>>> import numpy as np
>>> from numpy import linalg as LA
>>> np.set_printoptions(precision=1, suppress=True, linewidth=200, sign=" ")
>>> X = np.load("block11.npy")
>>> X
array([[-3,  1, -3,  1],
       [-3,  2, -3,  2],
       [-3,  1, -3,  1],
       [-3,  2, -3,  2]])
>>> left, sv, vt = LA.svd(X)
>>> sv.round(1) + 0
array([ 9.5,  1.3,  0. ,  0. ])
>>> A2 = left[:, :2] @ np.diag(sv[:2]) @ vt[:2]
>>> print(round(np.abs(X - A2).max(), 1))
0.0
>>> P = np.triu(np.array([[-1, -3, -1, 2], [-2, -2, 1, -1], [0, 3, 3, 3], [-1, -1, -3, 2]]), 1) + np.eye(4)
>>> A2 = P @ X @ LA.inv(P)
>>> print(LA.matrix_rank(A2))
2
>>> print(P @ X - X @ P)
[[  6. -12.   2.  13.]
 [  0. -10.  -5.  16.]
 [ -9.  -3. -13.  22.]
 [  0.  -9.  -5.  17.]]
>>> np.trace(A2), np.trace(X)
(np.float64(-2.0), np.int64(-2))
>>> np.round(np.poly(A2), 1) + 0
array([  1.,   2., -12.,   0.,   0.])
>>> LA.matrix_rank(X, rtol=0.1)
np.int64(2)
>>> np.argsort(-LA.norm(X, axis=0).round(6), kind="stable")[:3]
array([ 0,  2,  1])
>>> print(round(LA.norm(X, 2) / LA.norm(X), 1))
1.0
>>> left, sv, vt = LA.svd(X)
>>> evecs = vt[:(sv > 1e-8).sum()]
>>> rng = np.random.default_rng(6690)
>>> x0 = X[3] + 5 * X[1] + rng.integers(2) * np.eye(4)[1]
>>> x0
array([-18.,  13., -18.,  12.])
>>> np.round(evecs.T @ evecs, 1) + 0
array([[ 0.5,  0. ,  0.5,  0. ],
       [ 0. ,  0.5,  0. ,  0.5],
       [ 0.5,  0. ,  0.5,  0. ],
       [ 0. ,  0.5,  0. ,  0.5]])
>>> LA.matrix_rank(np.vstack([X, x0]))
np.int64(3)
>>> np.round(LA.norm(x0 - evecs.T @ evecs @ x0), 1)
np.float64(0.7)
>>> np.allclose(evecs.T @ evecs @ x0, x0)
False
>>> lab = rng.permutation(4)
>>> lab
array([ 3,  2,  1,  0])
>>> A2 = X[lab][:, lab]
>>> np.diag(A2)
array([ 2, -3,  2, -3])
>>> print(round(float(LA.det(A2)), 1), round(float(LA.det(X[lab])), 1))
0.0 0.0
>>> sv = 20 * 0.9 ** np.arange(7)
>>> mat = rng.normal(size=(15, 7)) * rng.permutation(sv)
>>> print(mat)
[[ 13.   -3.2 -14.1 -33.7  -4.2 -17.1 -12.1]
 [ 29.8  -4.3 -20.9  51.2  15.6   1.    3. ]
 [-11.8  -6.  -24.9   7.3   3.1   5.2  -3.9]
 [-25.1 -17.5   8.3  21.9 -21.1  -9.    1.8]
 [ -5.9  13.6   9.   19.7  -2.7 -13.9   7.1]
 [  3.5  18.4   7.1  34.5  -6.2  11.  -16.4]
 [ 22.6   3.9  26.9  40.2  16.   -7.5  -4.7]
 [-18.   -8.3 -10.7 -23.4  -8.2 -11.9   4.3]
 [ -3.6 -11.2 -30.1  -4.8   7.3   2.1  16.1]
 [ 16.8  15.6  14.4  24.1 -12.5  18.8   7.2]
 [-24.9  -7.7   0.9  22.8 -27.1  -3.3  -3.2]
 [ -6.9  17.7  -8.1   7.  -15.7  -9.   -4.1]
 [ -2.6  18.3   9.2   1.7 -19.9  -3.5  -9.2]
 [-17.2  -2.8  -7.3  15.4  13.1   7.   -2.1]
 [ -2.7 -15.6  -6.8   4.2   1.    7.2  -6.4]]
>>> O, evecs = LA.qr(mat[:, :6])[0], LA.qr(mat[:, 6:])[0]
>>> sv = LA.svd(O.T @ evecs, compute_uv=False)
>>> (sv > 0.9).sum()
np.int64(0)
>>> np.round(LA.norm(O @ O.T - evecs @ evecs.T, 2), 1)
np.float64(1.0)
>>> np.degrees(np.arccos(sv.clip(0, 1)))
array([ 70.4])
>>> Ac = mat - mat.mean(axis=1)
Traceback (most recent call last):
  File "<python-input-40>", line 1, in <module>
    Ac = mat - mat.mean(axis=1)
         ~~~~^~~~~~~~~~~~~~~~~~
ValueError: operands could not be broadcast together with shapes (15,7) (15,) 
>>> Ac = mat - mat.mean(axis=0)
>>> left, sv, vt = LA.svd(Ac, full_matrices=False)
>>> print(np.round(vt[0] * np.sign(vt[0, np.abs(vt[0]).argmax()]), 1) + 0)
[ 0.4  0.2  0.3  0.8  0.2  0.2  0. ]
>>> np.round(Ac.mean(axis=0), 1) + 0
array([ 0.,  0.,  0.,  0.,  0.,  0.,  0.])
>>> np.abs(left[:, 0]).argmax()
np.int64(6)
>>> print((np.sign(left[:, 0]) == np.sign(left[0, 0])).astype(int))
[ 1  0  1  1  0  0  0  1  1  0  1  1  1  1  1]
>>> np.searchsorted(np.cumsum(sv ** 2) / (sv ** 2).sum(), 0.9) + 1
np.int64(5)
